$ python -q
>>> import numpy as np
>>> np.set_printoptions(precision=2, suppress=True, linewidth=120)
>>> tidy = lambda a: np.round(a, 2) + 0
>>> X = np.load("out10.npy")
>>> X
array([[ 5.45,  3.78,  1.76,  1.81],
       [-0.97, -0.6 , -0.28, -0.18],
       [ 1.7 ,  1.05,  0.53,  0.6 ],
       [-1.31, -0.88, -0.27, -0.36],
       [ 0.88,  0.46,  0.17,  0.2 ],
       [ 1.26,  0.73,  0.34,  0.33],
       [-2.24, -1.5 , -0.6 , -0.69],
       [ 1.45,  0.92,  0.4 ,  0.5 ],
       [ 0.06,  0.25,  0.05,  0.2 ],
       [-0.2 , -0.22, -0.13, -0.04],
       [ 3.32,  2.17,  1.02,  0.85],
       [ 0.41,  0.3 ,  0.03,  0.29],
       [-2.92, -2.  , -0.85, -1.  ],
       [-4.14, -2.82, -1.28, -1.36],
       [-0.89, -0.42, -0.33, -0.28],
       [-1.08, -0.63, -0.32, -0.56],
       [-3.74, -2.68, -1.34, -1.5 ],
       [ 4.25,  3.  ,  1.36,  1.4 ],
       [-1.48, -1.  , -0.55, -0.69],
       [ 2.94,  1.9 ,  0.89,  0.94],
       [ 0.57,  0.54,  0.2 ,  0.34],
       [-3.2 , -2.05, -1.05, -0.95],
       [-0.69, -0.43, -0.33, -0.34],
       [ 0.26,  0.21, -0.03,  0.1 ],
       [-2.05, -1.31, -0.78, -0.76],
       [-2.84, -1.69, -1.08, -0.99],
       [-1.39, -1.03, -0.27, -0.42],
       [-1.12, -0.48, -0.23, -0.25]])
>>> Q, V = np.linalg.qr(X[:, :1])[0], np.linalg.qr(X[:, 1:])[0]
>>> sigma = np.linalg.svd(Q.T @ V, compute_uv=False)
>>> tidy(np.degrees(np.arccos(sigma.clip(0, 1))))
array([3.75])
>>> tidy(np.linalg.norm(Q @ Q.T - V @ V.T, 2))
np.float64(1.0)
>>> (sigma > 0.9).sum()
np.int64(1)
>>> tidy(np.abs(np.linalg.svd(X)[2][-1]))
array([0.29, 0.35, 0.72, 0.53])
>>> np.linalg.cond(X) > 100
np.False_
>>> tidy(np.linalg.norm(X, 2) / np.linalg.norm(X))
np.float64(1.0)
>>> np.linalg.matrix_rank(X, rtol=0.1)
np.int64(1)
>>> F = np.load("run0.npy")
>>> tidy(F)
array([[ 0.  , -0.04,  0.17,  0.97,  0.15, -0.08],
       [ 0.73, -0.12,  0.06,  0.04,  0.03,  0.67],
       [-0.67, -0.29, -0.04,  0.04,  0.07,  0.68],
       [ 0.  , -0.07,  0.49, -0.23,  0.83, -0.08],
       [ 0.06, -0.81,  0.41, -0.07, -0.35, -0.22],
       [-0.12,  0.49,  0.75, -0.04, -0.39,  0.17]])
>>> # keeps lengths
>>> tidy(F @ F)
array([[-0.12, -0.28,  0.47, -0.22,  0.8 , -0.03],
       [-0.2 ,  0.27,  0.65,  0.67, -0.13,  0.01],
       [-0.27,  0.34,  0.43, -0.7 , -0.37, -0.07],
       [-0.32, -0.83,  0.15,  0.02, -0.42,  0.1 ],
       [-0.86,  0.15, -0.39,  0.09,  0.17, -0.22],
       [-0.19,  0.13, -0.07, -0.04,  0.09,  0.97]])
>>> tidy(np.abs(np.linalg.eigvals(F)).max())
np.float64(1.0)
>>> tidy((F - F.T) / 2)
array([[ 0.  , -0.38,  0.42,  0.48,  0.05,  0.02],
       [ 0.38,  0.  ,  0.17,  0.05,  0.42,  0.09],
       [-0.42, -0.17,  0.  , -0.22, -0.17, -0.04],
       [-0.48, -0.05,  0.22,  0.  ,  0.45, -0.02],
       [-0.05, -0.42,  0.17, -0.45,  0.  ,  0.08],
       [-0.02, -0.09,  0.04,  0.02, -0.08,  0.  ]])
>>> np.allclose(F, F.T)
False
>>> np.allclose(F @ F.T, F.T @ F)
True
>>> tidy((F + F.T) / 2)
array([[ 0.  ,  0.35, -0.25,  0.48,  0.11, -0.1 ],
       [ 0.35, -0.12, -0.12, -0.02, -0.39,  0.58],
       [-0.25, -0.12, -0.04,  0.27,  0.24,  0.71],
       [ 0.48, -0.02,  0.27, -0.23,  0.38, -0.06],
       [ 0.11, -0.39,  0.24,  0.38, -0.35, -0.31],
       [-0.1 ,  0.58,  0.71, -0.06, -0.31,  0.17]])
>>> tidy(np.linalg.matrix_power(F, 3))
array([[-0.46, -0.75,  0.14, -0.11, -0.44, -0.03],
       [-0.24, -0.16,  0.24, -0.31,  0.62,  0.61],
       [-0.05,  0.16, -0.58, -0.04, -0.43,  0.67],
       [-0.74,  0.45, -0.19, -0.32,  0.06, -0.32],
       [ 0.41, -0.13, -0.18, -0.87, -0.05, -0.18],
       [ 0.03,  0.42,  0.72, -0.21, -0.47,  0.21]])
>>> cov = F.T @ F
>>> np.linalg.matrix_rank(cov)
np.int64(6)
>>> tidy(np.linalg.eigvalsh(cov)[::-1])
array([1., 1., 1., 1., 1., 1.])
>>> tidy(cov)
array([[1., 0., 0., 0., 0., 0.],
       [0., 1., 0., 0., 0., 0.],
       [0., 0., 1., 0., 0., 0.],
       [0., 0., 0., 1., 0., 0.],
       [0., 0., 0., 0., 1., 0.],
       [0., 0., 0., 0., 0., 1.]])
>>> np.trace(cov), (F ** 2).sum()
(np.float64(6.0), np.float64(6.0))
>>> tidy(np.diag(cov))
array([1., 1., 1., 1., 1., 1.])
>>> rng = np.random.default_rng(1004)
>>> W0 = (rng.random((7, 7)) < 0.3) + np.eye(7)
>>> W0 /= W0.sum(axis=1, keepdims=True)
>>> tidy(W0)
array([[0.4 , 0.2 , 0.2 , 0.  , 0.  , 0.  , 0.2 ],
       [0.  , 0.5 , 0.  , 0.  , 0.25, 0.25, 0.  ],
       [0.  , 0.  , 1.  , 0.  , 0.  , 0.  , 0.  ],
       [0.  , 0.  , 0.33, 0.67, 0.  , 0.  , 0.  ],
       [0.33, 0.  , 0.33, 0.  , 0.33, 0.  , 0.  ],
       [0.  , 0.33, 0.  , 0.  , 0.33, 0.33, 0.  ],
       [0.  , 0.  , 0.  , 0.  , 0.  , 0.  , 1.  ]])
>>> x = np.array([0, 3, 1, 3, 0, -2, 1])
>>> rhs = W0 @ x
>>> tidy(rhs)
array([1.  , 1.  , 1.  , 2.33, 0.33, 0.33, 1.  ])
>>> tidy(np.linalg.solve(W0, rhs + W0[:, 4]))
array([ 0.,  3.,  1.,  3.,  1., -2.,  1.])
>>> tidy(np.linalg.solve(W0, 4 * rhs))
array([ 0., 12.,  4., 12.,  0., -8.,  4.])
>>> tidy(np.sort(np.abs(np.linalg.eigvals(W0)))[::-1])
array([1.  , 1.  , 0.81, 0.67, 0.4 , 0.4 , 0.09])
>>> p = np.eye(7)[0]
>>> for _ in range(5):
...     p = p @ W0
...     print(p.round(2))
... 
[0.4 0.2 0.2 0.  0.  0.  0.2]
[0.16 0.18 0.28 0.   0.05 0.05 0.28]
[0.08 0.14 0.33 0.   0.08 0.06 0.31]
[0.06 0.11 0.37 0.   0.08 0.06 0.33]
[0.05 0.08 0.41 0.   0.07 0.04 0.34]
>>> x = np.array([1, 6, 1, 3, 4, 4, 3])
>>> h = np.maximum(W0 @ x, 0)
>>> np.flatnonzero(h > 1e-9)
array([0, 1, 2, 3, 4, 5, 6])
>>> tidy(W0.T @ h)
array([1.63, 4.54, 2.92, 1.56, 3.47, 2.81, 3.48])
>>> tidy(h)
array([2.4 , 5.  , 1.  , 2.33, 2.  , 4.67, 3.  ])
>>> tidy(np.maximum(W0 @ (3 * x), 0))
array([ 7.2, 15. ,  3. ,  7. ,  6. , 14. ,  9. ])
>>> out = np.array([[-1, -1, -2],
...     [1, -2, 1],
...     [-3, -2, 3],
...     [-2, -1, 0],
...     [2, 3, -2],
...     [-2, -1, 1],
...     [3, -1, 2]])
>>> tidy(np.einsum("ij,ij->i", W0, W0))
array([0.28, 0.38, 1.  , 0.56, 0.33, 0.33, 1.  ])
>>> np.linalg.matrix_rank(W0 @ out)
np.int64(3)
>>> tidy(np.einsum("ik,kj->ji", W0, out))
array([[-0.2 ,  0.5 , -3.  , -2.33, -0.67,  0.33,  3.  ],
       [-1.4 , -0.5 , -2.  , -1.33,  0.  ,  0.  , -1.  ],
       [ 0.4 ,  0.25,  3.  ,  1.  , -0.33,  0.  ,  2.  ]])
>>> K = np.load("a.npy")
>>> K
array([[ -0.6,   0.6, -10. ,   0.3,  -0.9,   0.5],
       [ -2. ,  -0.7, -12. ,   0.7,   0.5,   0.1],
       [ -2.1,   0.6,   8. ,  -1.2,   0.8,  -1.3],
       [ -1.3,   0.8,  -9. ,  -0.2,   1.7,   2. ],
       [  1.4,   1.2,  -4. ,  -0.6,  -1.1,   0.7],
       [  0. ,   0. ,  -2. ,   0.3,   0.3,   0.1],
       [ -1.8,   0.9,  -3. ,  -1.2,  -1.6,   1.3]])
>>> x = np.array([-5, -2, -3, -4, -3, 4])
>>> K @ np.eye(6)[5]
array([ 0.5,  0.1, -1.3,  2. ,  0.7,  0.1,  1.3])
>>> tidy(K @ x)
array([ 35.3,  43.5, -17.5,  35.6,  11.1,   4.3,  31. ])
>>> tidy((K * x).sum(axis=1))
array([ 35.3,  43.5, -17.5,  35.6,  11.1,   4.3,  31. ])
>>> np.sign((K @ x).round(6))
array([ 1.,  1., -1.,  1.,  1.,  1.,  1.])
>>> x @ K
Traceback (most recent call last):
  File "<python-input-59>", line 1, in <module>
    x @ K
    ~~^~~
ValueError: matmul: Input operand 1 has a mismatch in its core dimension 0, with gufunc signature (n?,k),(k,m?)->(n?,m?) (size 7 is different from 6)
>>> tidy(np.linalg.norm(K, axis=1))
array([10.09, 12.22,  8.52,  9.5 ,  4.63,  2.05,  4.33])
>>> tidy(np.linalg.norm(K, axis=0))
array([ 3.96,  2.02, 20.45,  1.99,  2.91,  2.85])
>>> tidy(np.linalg.norm(K[6] - K[4]))
np.float64(3.51)
>>> np.linalg.norm(K, axis=1).argmax()
np.int64(1)
>>> out = np.c_[K[:, :2] @ np.array([[1, 1], [2, -1]]), np.array([-2, -2, -2, 0, 1, 2, -1])]
>>> tidy(out)
array([[ 0.6, -1.2, -2. ],
       [-3.4, -1.3, -2. ],
       [-0.9, -2.7, -2. ],
       [ 0.3, -2.1,  0. ],
       [ 3.8,  0.2,  1. ],
       [ 0. ,  0. ,  2. ],
       [ 0. , -2.7, -1. ]])
>>> tidy(np.linalg.norm(out - K @ np.linalg.lstsq(K, out)[0], axis=0))
array([0.  , 0.  , 2.16])
>>> tidy(np.linalg.lstsq(K, out[:, 0])[0])
array([1., 2., 0., 0., 0., 0.])
>>> tidy(np.linalg.norm(np.linalg.qr(K)[0].T @ out, axis=0) ** 2 / ((out ** 2).sum(axis=0) + 1e-12))
array([1.  , 1.  , 0.74])
>>> Xs = (X - X.mean(axis=0)) / X.std(axis=0)
>>> np.argwhere(np.abs(Xs) > 2)
array([[ 0,  0],
       [ 0,  1],
       [ 0,  2],
       [ 0,  3],
       [17,  1]])
>>> tidy(Xs.std(axis=0))
array([1., 1., 1., 1.])
>>> coef = np.linalg.lstsq(np.delete(Xs, 2, axis=1), Xs[:, 2])[0]
>>> tidy(coef)
array([ 0.73, -0.1 ,  0.37])
>>> np.abs(coef).argmax()
np.int64(0)
>>> x = np.array([9, 9, 3, 9, 0, -3])
>>> rhs = K @ x
>>> tidy(np.linalg.lstsq(K, rhs)[0])
array([ 9.,  9.,  3.,  9.,  0., -3.])
>>> tidy(rhs)
array([-28.8, -54.3,   3.6, -39.3,   3.9,  -3.6, -31.8])
>>> tidy(np.linalg.pinv(K) @ K)
array([[1., 0., 0., 0., 0., 0.],
       [0., 1., 0., 0., 0., 0.],
       [0., 0., 1., 0., 0., 0.],
       [0., 0., 0., 1., 0., 0.],
       [0., 0., 0., 0., 1., 0.],
       [0., 0., 0., 0., 0., 1.]])
>>> try:
...     np.linalg.solve(K, rhs)
... except np.linalg.LinAlgError as e:
...     print("failed:", e)
... 
failed: Last 2 dimensions of the array must be square
>>> rhs = rhs + 0.02 * rng.normal(size=7)
>>> tidy(rhs)
array([-28.8 , -54.31,   3.59, -39.27,   3.87,  -3.58, -31.76])
>>> coef, *_ = np.linalg.lstsq(K, rhs)
>>> tidy(coef)
array([ 8.98,  9.02,  3.01,  9.06, -0.01, -2.96])
>>> feats = np.load("dump.npy")
>>> feats
array([[ 1,  2,  1,  3,  3, -1, -1,  0],
       [ 4,  5,  4,  6,  6,  2,  2,  3],
       [-2, -1, -2,  0,  0, -4, -4, -3],
       [ 0,  1,  0,  2,  2, -2, -2, -1],
       [-1,  0, -1,  1,  1, -3, -3, -2],
       [-1,  0, -1,  1,  1, -3, -3, -2],
       [ 0,  1,  0,  2,  2, -2, -2, -1],
       [ 2,  3,  2,  4,  4,  0,  0,  1]])
>>> np.linalg.lstsq(feats[:-1].T, feats[-1])[2]
np.int32(2)
>>> np.abs(np.diag(np.linalg.qr(feats)[1])) > 1e-9
array([ True,  True, False, False, False, False, False, False])
>>> tidy(feats.mean(axis=0))
array([ 0.38,  1.38,  0.38,  2.38,  2.38, -1.62, -1.62, -0.62])
>>> np.unravel_index(np.abs(feats).argmax(), feats.shape)
(np.int64(1), np.int64(3))
>>> feats[:, 8]
Traceback (most recent call last):
  File "<python-input-91>", line 1, in <module>
    feats[:, 8]
    ~~~~~^^^^^^
IndexError: index 8 is out of bounds for axis 1 with size 8
>>> feats.shape
(8, 8)
>>> np.abs(feats).max()
np.int64(6)
>>> feats.sum(axis=0)
array([  3,  11,   3,  19,  19, -13, -13,  -5])
>>> tidy(np.linalg.svd(feats, compute_uv=False))
array([15.2 , 11.36,  0.  ,  0.  ,  0.  ,  0.  ,  0.  ,  0.  ])
>>> tidy(np.linalg.norm(feats))
np.float64(18.97)
>>> mat = np.loadtxt("m.csv", delimiter=",")
>>> tidy(mat)
array([[ 0.95, -0.05,  0.3 ,  0.05,  0.02, -0.09],
       [-0.05,  0.95,  0.3 ,  0.05,  0.02, -0.09],
       [ 0.3 ,  0.3 , -0.69, -0.3 , -0.1 ,  0.5 ],
       [ 0.05,  0.05, -0.3 ,  0.95, -0.02,  0.09],
       [ 0.02,  0.02, -0.1 , -0.02,  0.99,  0.03],
       [-0.09, -0.09,  0.5 ,  0.09,  0.03,  0.85]])
>>> def softmax(z):
...     e = np.exp(z - z.max(axis=-1, keepdims=True))
...     return e / e.sum(axis=-1, keepdims=True)
... 
>>> tidy(softmax(10 * mat[2]))
array([0.11, 0.11, 0.  , 0.  , 0.  , 0.78])
>>> tidy(softmax(mat).sum(axis=1))
array([1., 1., 1., 1., 1., 1.])
>>> tidy(softmax(mat[2] + -1))
array([0.21, 0.21, 0.08, 0.11, 0.14, 0.25])
>>> S = mat @ mat.T / np.sqrt(6)
>>> softmax(S).round(6).argmax(axis=1)
array([0, 1, 2, 3, 4, 5])
>>> tidy(softmax(S + np.triu(np.full(S.shape, -np.inf), 1)))
array([[1.  , 0.  , 0.  , 0.  , 0.  , 0.  ],
       [0.4 , 0.6 , 0.  , 0.  , 0.  , 0.  ],
       [0.29, 0.29, 0.43, 0.  , 0.  , 0.  ],
       [0.22, 0.22, 0.22, 0.33, 0.  , 0.  ],
       [0.18, 0.18, 0.18, 0.18, 0.27, 0.  ],
       [0.15, 0.15, 0.15, 0.15, 0.15, 0.23]])
